% ipython --no-banner

In [1]: import numpy as np

In [2]: np.set_printoptions(precision=1, suppress=True, linewidth=100)

In [3]: J = np.load("w.npy")

In [4]: J
Out[4]: 
array([[1. , 0.5, 0.2, 0.1, 0.1, 0. ],
       [0.5, 1. , 0.5, 0.2, 0.1, 0.1],
       [0.2, 0.5, 1. , 0.5, 0.2, 0.1],
       [0.1, 0.2, 0.5, 1. , 0.5, 0.2],
       [0.1, 0.1, 0.2, 0.5, 1. , 0.5],
       [0. , 0.1, 0.1, 0.2, 0.5, 1. ]])

In [5]: x0 = np.array([1, 1, 2, 0, -2, 2])

In [6]: a = np.maximum(J @ x0, 0)

In [7]: J * (a > 1e-9)[:, None]
Out[7]: 
array([[1. , 0.5, 0.2, 0.1, 0.1, 0. ],
       [0.5, 1. , 0.5, 0.2, 0.1, 0.1],
       [0.2, 0.5, 1. , 0.5, 0.2, 0.1],
       [0.1, 0.2, 0.5, 1. , 0.5, 0.2],
       [0. , 0. , 0. , 0. , 0. , 0. ],
       [0. , 0.1, 0.1, 0.2, 0.5, 1. ]])

In [8]: np.flatnonzero(a > 1e-9)
Out[8]: array([0, 1, 2, 3, 5])

In [9]: np.allclose(J, J.T)
Out[9]: True

In [10]: (J + J.T) / 2
Out[10]: 
array([[1. , 0.5, 0.2, 0.1, 0.1, 0. ],
       [0.5, 1. , 0.5, 0.2, 0.1, 0.1],
       [0.2, 0.5, 1. , 0.5, 0.2, 0.1],
       [0.1, 0.2, 0.5, 1. , 0.5, 0.2],
       [0.1, 0.1, 0.2, 0.5, 1. , 0.5],
       [0. , 0.1, 0.1, 0.2, 0.5, 1. ]])

In [11]: np.allclose(J @ J.T, J.T @ J)
Out[11]: True

In [12]: np.sort(np.abs(np.linalg.eigvals(J)))
Out[12]: array([0.3, 0.4, 0.6, 0.9, 1.4, 2.3])

In [13]: rng = np.random.default_rng(79666)

In [14]: out = J + rng.integers(-2, 3, (6, 4)) @ rng.integers(-2, 3, (4, 6))

In [15]: out
Out[15]: 
array([[  2. ,   2.5,   3.2,   0.1,   4.1,   0. ],
       [  0.5,   2. ,  -0.5,  -1.8,  -5.9,  -0.9],
       [  5.2,   9.5,   3. , -11.5,  -2.8,  -5.9],
       [  3.1,   6.2,  -0.5,  -9. ,  -2.5,  -4.8],
       [ -4.9,  -3.9,  -2.8,   6.5,   4. ,   3.5],
       [ -7. ,  -6.9,  -5.9,   8.2,   3.5,   5. ]])

In [16]: np.linalg.matrix_rank(out - J, tol=1e-8)
Out[16]: np.int64(4)

In [17]: out - J
Out[17]: 
array([[  1.,   2.,   3.,   0.,   4.,   0.],
       [  0.,   1.,  -1.,  -2.,  -6.,  -1.],
       [  5.,   9.,   2., -12.,  -3.,  -6.],
       [  3.,   6.,  -1., -10.,  -3.,  -5.],
       [ -5.,  -4.,  -3.,   6.,   3.,   3.],
       [ -7.,  -7.,  -6.,   8.,   3.,   4.]])

In [18]: feats = np.load("case19.npy")

In [19]: feats
Out[19]: 
array([[-2, -4,  5,  3, -1],
       [-2,  5,  1,  4,  2],
       [-4,  0, -4, -1,  2],
       [ 2, -2, -3, -2, -4],
       [-2,  0, -2, -4,  5],
       [-4, -2, -1,  5,  5],
       [ 3, -1,  2,  0,  1]])

In [20]: x0 = np.array([3, 3, 4, 3, 0])

In [21]: y = feats @ x0

In [22]: y
Out[22]: array([ 11,  25, -31, -18, -26,  -7,  14])

In [23]: print(np.round(np.linalg.lstsq(feats, y)[0], 1) + 0)
[3. 3. 4. 3. 0.]

In [24]: print(np.round(np.linalg.solve(feats.T @ feats, feats.T @ y), 1) + 0)
[3. 3. 4. 3. 0.]

In [25]: y = y + 0.3 * rng.normal(size=7)

In [26]: y
Out[26]: array([ 11.4,  24.8, -30.8, -17.8, -25.8,  -6.7,  14.1])

In [27]: b, *_ = np.linalg.lstsq(feats, y)

In [28]: round(float(np.linalg.norm(y - feats @ b)), 1)
Out[28]: 0.2

In [29]: b.round(1) + 0
Out[29]: array([3. , 2.9, 4. , 3. , 0. ])

In [30]: b.round()
Out[30]: array([3., 3., 4., 3., 0.])

In [31]: out = np.c_[feats[:, :2] @ np.array([[-1, 1], [1, -1]]), np.array([2, -1, -3, -1, -1, 0, 1])]

In [32]: print(out)
[[-2  2  2]
 [ 7 -7 -1]
 [ 4 -4 -3]
 [-4  4 -1]
 [ 2 -2 -1]
 [ 2 -2  0]
 [-4  4  1]]

In [33]: np.linalg.norm(np.linalg.qr(feats)[0].T @ out, axis=0) ** 2 / ((out ** 2).sum(axis=0) + 1e-12)
Out[33]: array([1. , 1. , 0.9])

In [34]: np.linalg.matrix_rank(np.c_[feats, out])
Out[34]: np.int64(6)

In [35]: np.linalg.lstsq(out[:-1].T, out[-1])[2]
Out[35]: np.int32(2)

In [36]: try:
    ...:     np.linalg.inv(out)
    ...: except np.linalg.LinAlgError as e:
    ...:     print(repr(e))
    ...: 
LinAlgError('Last 2 dimensions of the array must be square')

In [37]: round(np.trace(np.linalg.pinv(out) @ out), 1)
Out[37]: np.float64(2.0)
